$ ipython --no-banner

In [1]: import numpy as np

In [2]: from numpy import linalg as LA

In [3]: np.set_printoptions(precision=1, suppress=True, linewidth=200)

In [4]: tidy = lambda a: np.round(a, 1) + 0

In [5]: m1 = np.tril(np.array([[2, -1, -1, -1, -1, 1],
   ...:     [-1, 1, 0, 0, -2, 1],
   ...:     [-3, 2, -1, -3, 3, 1],
   ...:     [2, 3, 0, 3, 0, 3],
   ...:     [0, 0, 2, -1, 1, 1],
   ...:     [-2, -2, 3, -1, 3, 3]]), -1) + np.eye(6, dtype=int)

In [6]: print(m1)
[[ 1  0  0  0  0  0]
 [-1  1  0  0  0  0]
 [-3  2  1  0  0  0]
 [ 2  3  0  1  0  0]
 [ 0  0  2 -1  1  0]
 [-2 -2  3 -1  3  1]]

In [7]: # triangular, det is the product of the diagonal

In [8]: left, sigma, Vh = LA.svd(m1, full_matrices=False)

In [9]: print((sigma > 1e-8).sum())
6

In [10]: print(tidy(np.abs(Vh[0])))
[0.5 0.4 0.5 0.2 0.5 0.1]

In [11]: print(tidy(Vh @ Vh.T))
[[1. 0. 0. 0. 0. 0.]
 [0. 1. 0. 0. 0. 0.]
 [0. 0. 1. 0. 0. 0.]
 [0. 0. 0. 1. 0. 0.]
 [0. 0. 0. 0. 1. 0.]
 [0. 0. 0. 0. 0. 1.]]

In [12]: print(left.shape, sigma.shape, Vh.shape)
(6, 6) (6,) (6, 6)

In [13]: print(tidy(np.sort(LA.eigvals(m1))))
[1. 1. 1. 1. 1. 1.]

In [14]: print(m1 @ m1)
[[  1   0   0   0   0   0]
 [ -2   1   0   0   0   0]
 [ -8   4   1   0   0   0]
 [  1   6   0   1   0   0]
 [ -8   1   4  -2   1   0]
 [-13  -1  12  -5   6   1]]

In [15]: print(np.prod(np.diag(m1)), tidy(LA.det(m1)))
1 1.0

In [16]: vec = np.array([-2, -3, 1, -3, -1, 3])

In [17]: rhs = m1 @ vec

In [18]: coef, lr = np.zeros(6), 1 / LA.norm(m1, 2) ** 2

In [19]: for i in range(200):
    ...:     coef -= lr * m1.T @ (m1 @ coef - rhs)
    ...:     if i % 50 == 0: print(i, round(LA.norm(m1 @ coef - rhs), 1))
    ...: 
0 6.0
50 0.3
100 0.2
150 0.2

In [20]: print(tidy(coef))
[-2.2 -3.2  1.  -1.9  0.2 -0.2]

In [21]: vec = np.array([3, -1, 2, 1, 0, 0])

In [22]: rhs = m1 @ vec

In [23]: print(rhs)
[ 3 -4 -9  4  3  1]

In [24]: print(tidy(LA.solve(m1, 4 * rhs)))
[12. -4.  8.  4.  0.  0.]

In [25]: print(tidy(LA.solve(m1, rhs)))
[ 3. -1.  2.  1.  0.  0.]

In [26]: print(tidy(LA.solve(m1.T, m1[1])))
[0. 1. 0. 0. 0. 0.]

In [27]: feats = np.load("x.npy")

In [28]: print(feats)
[[1 0 0 0 0 0 0 0]
 [0 0 0 1 0 0 0 0]
 [0 0 1 0 0 0 0 0]
 [0 0 0 0 0 0 0 1]
 [0 1 0 0 0 0 0 0]
 [0 0 0 0 0 1 0 0]
 [0 0 0 0 0 0 1 0]
 [0 0 0 0 1 0 0 0]]

In [29]: # orthonormal columns

In [30]: print(np.trace(feats))
4

In [31]: feats.inv()
---------------------------------------------------------------------------
AttributeError                            Traceback (most recent call last)
Cell In[31], line 1
----> 1 feats.inv()

AttributeError: 'numpy.ndarray' object has no attribute 'inv'

In [32]: print(np.allclose(feats, feats.T))
False

In [33]: print((feats - feats.T) / 2)
[[ 0.   0.   0.   0.   0.   0.   0.   0. ]
 [ 0.   0.   0.   0.5 -0.5  0.   0.   0. ]
 [ 0.   0.   0.   0.   0.   0.   0.   0. ]
 [ 0.  -0.5  0.   0.   0.   0.   0.   0.5]
 [ 0.   0.5  0.   0.   0.   0.   0.  -0.5]
 [ 0.   0.   0.   0.   0.   0.   0.   0. ]
 [ 0.   0.   0.   0.   0.   0.   0.   0. ]
 [ 0.   0.   0.  -0.5  0.5  0.   0.   0. ]]

In [34]: print((feats + feats.T) / 2)
[[1.  0.  0.  0.  0.  0.  0.  0. ]
 [0.  0.  0.  0.5 0.5 0.  0.  0. ]
 [0.  0.  1.  0.  0.  0.  0.  0. ]
 [0.  0.5 0.  0.  0.  0.  0.  0.5]
 [0.  0.5 0.  0.  0.  0.  0.  0.5]
 [0.  0.  0.  0.  0.  1.  0.  0. ]
 [0.  0.  0.  0.  0.  0.  1.  0. ]
 [0.  0.  0.  0.5 0.5 0.  0.  0. ]]

In [35]: print(feats @ feats)
[[1 0 0 0 0 0 0 0]
 [0 0 0 0 0 0 0 1]
 [0 0 1 0 0 0 0 0]
 [0 0 0 0 1 0 0 0]
 [0 0 0 1 0 0 0 0]
 [0 0 0 0 0 1 0 0]
 [0 0 0 0 0 0 1 0]
 [0 1 0 0 0 0 0 0]]

In [36]: print(tidy(np.abs(LA.eigvals(feats)).max()))
1.0

In [37]: print(tidy(LA.det(feats)))
-1.0

In [38]: rng = np.random.default_rng(128)

In [39]: lab = rng.permutation(8)

In [40]: print(lab)
[1 0 4 2 7 5 3 6]

In [41]: Y = feats[lab][:, lab]

In [42]: print(tidy(LA.det(Y)), tidy(LA.det(feats[lab])))
-1.0 1.0

In [43]: print(np.trace(Y))
4

In [44]: u = np.array([-7, 7, -1, 5, -8, 5, 1, 3])

In [45]: Y = feats + np.outer(u, np.eye(8)[0])

In [46]: print(tidy(LA.det(Y) / LA.det(feats)), tidy(1 + LA.solve(feats, u)[0]))
-6.0 -6.0

In [47]: print(Y)
[[-6.  0.  0.  0.  0.  0.  0.  0.]
 [ 7.  0.  0.  1.  0.  0.  0.  0.]
 [-1.  0.  1.  0.  0.  0.  0.  0.]
 [ 5.  0.  0.  0.  0.  0.  0.  1.]
 [-8.  1.  0.  0.  0.  0.  0.  0.]
 [ 5.  0.  0.  0.  0.  1.  0.  0.]
 [ 1.  0.  0.  0.  0.  0.  1.  0.]
 [ 3.  0.  0.  0.  1.  0.  0.  0.]]

In [48]: print(LA.matrix_rank(Y - feats))
1
